In [1]: import numpy as np

In [2]: import numpy.linalg as la

In [3]: np.set_printoptions(precision=2, suppress=True, linewidth=200, floatmode="fixed")

In [4]: tidy = lambda a: np.round(a, 2) + 0

In [5]: J = np.load("arr.npy")

In [6]: print(J)
[[ -3   1   2   0  -2   0  -2]
 [  0  -2   2  -3  -2   1   3]
 [ -3   0   2   1  -1  -2   2]
 [ -3   1  -1   1  -1   2   2]
 [  2   3   1   0   3   0  -2]
 [ -3   7  -4   9   4  -3 -11]]

In [7]: # rank 5

In [8]: print(la.matrix_rank(J, rtol=0.1))
5

In [9]: print([round(float(x), 2) for x in la.svd(J, compute_uv=False)[:3]])
[18.42, 6.96, 4.2]

In [10]: print(np.argsort(-la.norm(J, axis=0).round(6), kind="stable")[:3])
[6 3 1]

In [11]: M2 = np.array([[-3, -2], [5, -1], [0, -3]])

In [12]: feats = np.tile(M2, (2, 3))

In [13]: print(feats)
[[-3 -2 -3 -2 -3 -2]
 [ 5 -1  5 -1  5 -1]
 [ 0 -3  0 -3  0 -3]
 [-3 -2 -3 -2 -3 -2]
 [ 5 -1  5 -1  5 -1]
 [ 0 -3  0 -3  0 -3]]

In [14]: # null space of dimension 4

In [15]: t = np.radians(45)

In [16]: Rm = np.eye(6)

In [17]: Rm[5, 5] = Rm[3, 3] = np.cos(t)

In [18]: Rm[5, 3], Rm[3, 5] = -np.sin(t), np.sin(t)

In [19]: print(tidy(Rm))
[[ 1.00  0.00  0.00  0.00  0.00  0.00]
 [ 0.00  1.00  0.00  0.00  0.00  0.00]
 [ 0.00  0.00  1.00  0.00  0.00  0.00]
 [ 0.00  0.00  0.00  0.71  0.00  0.71]
 [ 0.00  0.00  0.00  0.00  1.00  0.00]
 [ 0.00  0.00  0.00 -0.71  0.00  0.71]]

In [20]: M2 = feats @ Rm.T

In [21]: print(tidy(np.abs(M2 - feats).max(axis=0)))
[0.00 0.00 0.00 1.24 0.00 3.00]

In [22]: print(tidy(M2))
[[-3.00 -2.00 -3.00 -2.83 -3.00  0.00]
 [ 5.00 -1.00  5.00 -1.41  5.00  0.00]
 [ 0.00 -3.00  0.00 -4.24  0.00  0.00]
 [-3.00 -2.00 -3.00 -2.83 -3.00  0.00]
 [ 5.00 -1.00  5.00 -1.41  5.00  0.00]
 [ 0.00 -3.00  0.00 -4.24  0.00  0.00]]

In [23]: arr = np.load("data.npy")

In [24]: print(arr)
[[ 4  0  0  0  0  0  0]
 [ 0  7  0  0  0  0  0]
 [ 0  0 -3  0  0  0  0]
 [ 0  0  0 -9  0  0  0]
 [ 0  0  0  0  1  0  0]
 [ 0  0  0  0  0  9  0]
 [ 0  0  0  0  0  0 -3]]

In [25]: # equal to its transpose

In [26]: print(np.prod(np.diag(arr)), tidy(la.det(arr)))
-20412 -20412.0

In [27]: print(tidy(np.sort(la.eigvals(arr))))
[-9.00 -3.00 -3.00  1.00  4.00  7.00  9.00]

In [28]: print(arr @ arr)
[[16  0  0  0  0  0  0]
 [ 0 49  0  0  0  0  0]
 [ 0  0  9  0  0  0  0]
 [ 0  0  0 81  0  0  0]
 [ 0  0  0  0  1  0  0]
 [ 0  0  0  0  0 81  0]
 [ 0  0  0  0  0  0  9]]

In [29]: w, evecs = la.eigh(arr)

In [30]: x = np.array([1, -3, -1, 1, -1, 3, 2])

In [31]: print((np.sign(evecs[:, -1].round(6)) == np.sign(evecs[0, -1].round(6))).astype(int))
[1 1 1 1 1 0 1]

In [32]: print(x @ arr @ x)
125

In [33]: print(evecs * np.abs(w) @ evecs.T)
[[4.00 0.00 0.00 0.00 0.00 0.00 0.00]
 [0.00 7.00 0.00 0.00 0.00 0.00 0.00]
 [0.00 0.00 3.00 0.00 0.00 0.00 0.00]
 [0.00 0.00 0.00 9.00 0.00 0.00 0.00]
 [0.00 0.00 0.00 0.00 1.00 0.00 0.00]
 [0.00 0.00 0.00 0.00 0.00 9.00 0.00]
 [0.00 0.00 0.00 0.00 0.00 0.00 3.00]]

In [34]: print(np.abs(arr).sum(axis=1).max(), np.abs(w).max())
9 9.0

In [35]: def softmax(z):
    ...:     e = np.exp(z - z.max(axis=-1, keepdims=True))
    ...:     return e / e.sum(axis=-1, keepdims=True)
    ...: 

In [36]: print(tidy(softmax(10 * arr[3])))
[0.17 0.17 0.17 0.00 0.17 0.17 0.17]

In [37]: print(tidy(softmax(arr).sum(axis=1)))
[1.00 1.00 1.00 1.00 1.00 1.00 1.00]

In [38]: att = arr @ arr.T / np.sqrt(7)

In [39]: print(tidy(softmax(att)))
[[0.99 0.00 0.00 0.00 0.00 0.00 0.00]
 [0.00 1.00 0.00 0.00 0.00 0.00 0.00]
 [0.03 0.03 0.83 0.03 0.03 0.03 0.03]
 [0.00 0.00 0.00 1.00 0.00 0.00 0.00]
 [0.13 0.13 0.13 0.13 0.20 0.13 0.13]
 [0.00 0.00 0.00 0.00 0.00 1.00 0.00]
 [0.03 0.03 0.03 0.03 0.03 0.03 0.83]]

In [40]: print(tidy(softmax(att + np.triu(np.full(att.shape, -np.inf), 1))))
[[1.00 0.00 0.00 0.00 0.00 0.00 0.00]
 [0.00 1.00 0.00 0.00 0.00 0.00 0.00]
 [0.03 0.03 0.94 0.00 0.00 0.00 0.00]
 [0.00 0.00 0.00 1.00 0.00 0.00 0.00]
 [0.18 0.18 0.18 0.18 0.27 0.00 0.00]
 [0.00 0.00 0.00 0.00 0.00 1.00 0.00]
 [0.03 0.03 0.03 0.03 0.03 0.03 0.83]]

In [41]: print(tidy(softmax(att)[3] @ arr))
[ 0.00  0.00  0.00 -9.00  0.00  0.00  0.00]

In [42]: print(np.all(la.eigvalsh(arr) > 0))
False

In [43]: print(tidy(la.eigvalsh(arr).min()))
-9.0

In [44]: A = np.loadtxt("sample2.csv", delimiter=",")

In [45]: print(tidy(A))
[[-1.65 -0.25 -0.50  0.82  0.26]
 [-0.25  0.76  0.74  0.11 -0.58]
 [-0.50  0.74  0.83  0.79 -0.24]
 [ 0.82  0.11  0.79  1.85  1.20]
 [ 0.26 -0.58 -0.24  1.20  1.21]]

In [46]: # symmetric

In [47]: U, sigma, Vh = la.svd(A)

In [48]: print(np.argmax(sigma[:-1] / (sigma[1:] + 1e-6)) + 1)
3

In [49]: M2 = U[:, :3] @ np.diag(sigma[:3]) @ Vh[:3]

In [50]: print(tidy(np.abs(A - M2).max()))
0.0

In [51]: print(la.matrix_rank(A, rtol=0.05))
3

In [52]: print(la.matrix_rank(M2))
3

In [53]: U, sigma, Vh = la.svd(A)

In [54]: evecs = Vh[:(sigma > 1e-8).sum()]

In [55]: rng = np.random.default_rng(727)

In [56]: x = A[4] + -1 * A[0] + rng.integers(2) * np.eye(5)[3]

In [57]: print(tidy(x))
[ 1.90 -0.33  0.26  0.37  0.95]

In [58]: print(np.allclose(evecs.T @ evecs @ x, x))
True

In [59]: print(tidy(evecs.T @ evecs))
[[ 0.91 -0.04  0.17 -0.14  0.18]
 [-0.04  0.38  0.40  0.06 -0.27]
 [ 0.17  0.40  0.51  0.21 -0.15]
 [-0.14  0.06  0.21  0.74  0.35]
 [ 0.18 -0.27 -0.15  0.35  0.46]]

In [60]: w1 = np.array([[0, 7, 6, -5, 5, 2],
    ...:     [-8, 6, -4, 2, 2, -3],
    ...:     [-2, -8, -4, -6, 1, 4],
    ...:     [-2, 8, -2, 5, 0, -8],
    ...:     [-7, 6, -2, 3, -3, 2]])

In [61]: beta = np.array([0, -1, 1, 0, 2, -2])

In [62]: hid = np.maximum(A @ w1 + beta, 0)

In [63]: print(la.matrix_rank(hid))
4

In [64]: print((hid > 0).astype(int))
[[0 0 0 1 0 0]
 [0 0 0 0 1 0]
 [0 0 0 1 1 0]
 [0 1 0 1 1 0]
 [0 1 1 1 0 0]]

In [65]: C = np.array([[-2, 0, 2],
    ...:     [1, -3, 2],
    ...:     [1, 2, -3],
    ...:     [-4, 1, 1],
    ...:     [2, 4, 5],
    ...:     [-1, -3, 5]])

In [66]: print(w1 @ C)
[[ 41   0  26]
 [ 17  -7   5]
 [ 14   2  11]
 [ -2   1 -17]
 [ -2 -37   2]]

In [67]: t = np.radians(60)

In [68]: Rm = np.eye(5)

In [69]: Rm[1, 1] = Rm[2, 2] = np.cos(t)

In [70]: Rm[1, 2], Rm[2, 1] = -np.sin(t), np.sin(t)

In [71]: print(tidy(Rm))
[[ 1.00  0.00  0.00  0.00  0.00]
 [ 0.00  0.50 -0.87  0.00  0.00]
 [ 0.00  0.87  0.50  0.00  0.00]
 [ 0.00  0.00  0.00  1.00  0.00]
 [ 0.00  0.00  0.00  0.00  1.00]]

In [72]: M2 = A @ Rm.T

In [73]: print(tidy(la.det(Rm)), np.trace(Rm))
1.0 4.0

In [74]: print(np.all(la.eigvalsh(A) > 0))
False

In [75]: print(tidy(la.eigvalsh(A).min()))
-2.0

In [76]: mat = np.array([[1, 2, 0],
    ...:     [0, 2, 3],
    ...:     [1, 2, 3],
    ...:     [0, 1, 1],
    ...:     [3, 1, 1],
    ...:     [3, 2, 0],
    ...:     [1, 8, 9]])

In [77]: # row 6 dominates

In [78]: t3 = np.stack([mat, -2 * mat, mat[::-1]])

In [79]: print((t3 @ mat.T).shape)
(3, 7, 7)

In [80]: print(la.matrix_rank(t3.reshape(3, -1)))
2

In [81]: print(tidy(la.norm(t3, axis=(1, 2))))
[14.28 28.57 14.28]

In [82]: print(la.matrix_rank(t3))
[3 3 3]

In [83]: print(t3.shape)
(3, 7, 3)
